$ python -q
>>> import numpy as np
>>> import numpy.linalg as la
>>> np.set_printoptions(precision=1, suppress=True, linewidth=140, sign=" ")
>>> rnd = lambda a: np.round(a, 1) + 0
>>> other = np.array([[-1, -1, 0, 1], [-2, -1, -1, 2], [2, 1, 1, 0], [-1, 2, -2, 2]])
>>> F = other + other.T
>>> F
array([[-2, -3,  2,  0],
       [-3, -2,  0,  4],
       [ 2,  0,  2, -2],
       [ 0,  4, -2,  4]])
>>> np.allclose(F, F.T)
True
>>> la.determinant(F)
Traceback (most recent call last):
  File "<python-input-8>", line 1, in <module>
    la.determinant(F)
    ^^^^^^^^^^^^^^
AttributeError: module 'numpy.linalg' has no attribute 'determinant'
>>> np.allclose(F @ F.T, F.T @ F)
True
>>> rng = np.random.default_rng(73)
>>> z = rng.permutation(4)
>>> other = F[:, z] * rng.choice([-1, 1], 4)
>>> other
array([[-2,  2,  0, -3],
       [ 0,  3, -4, -2],
       [-2, -2,  2,  0],
       [ 2,  0, -4,  4]])
>>> left, _, VT = la.svd(F.T @ other)
>>> rnd(left @ VT)
array([[ 0., -1.,  0.,  0.],
       [ 0.,  0.,  0.,  1.],
       [-1.,  0.,  0.,  0.],
       [ 0.,  0., -1.,  0.]])
>>> z
array([ 2,  0,  3,  1])
>>> x0 = np.array([0, 1, 3, 5])
>>> other @ np.ones(4)
array([-3., -3., -2.,  2.])
>>> other * x0
array([[  0,   2,   0, -15],
       [  0,   3, -12, -10],
       [  0,  -2,   6,   0],
       [  0,   0, -12,  20]])
>>> la.norm(other @ x0) <= la.norm(other, 2) * la.norm(x0) + 1e-9
np.True_
>>> (other * x0).sum(axis=1)
array([-13, -19,   4,   8])
>>> other @ (2 * x0)
array([-26, -38,   8,  16])
>>> hat = np.triu(np.array([[-8, -7, -1, 0], [-8, -7, 0, 3], [5, 1, 2, -5], [-8, 5, -3, 6]]), 1) + np.eye(4)
>>> other = hat @ F @ la.inv(hat)
>>> other
array([[  17.,  130.,   17., -331.],
       [  -3.,  -11.,   -9.,    4.],
       [   2.,   -6.,   14.,   66.],
       [   0.,    4.,   -2.,  -18.]])
>>> rnd(la.det(other))
np.float64(44.0)
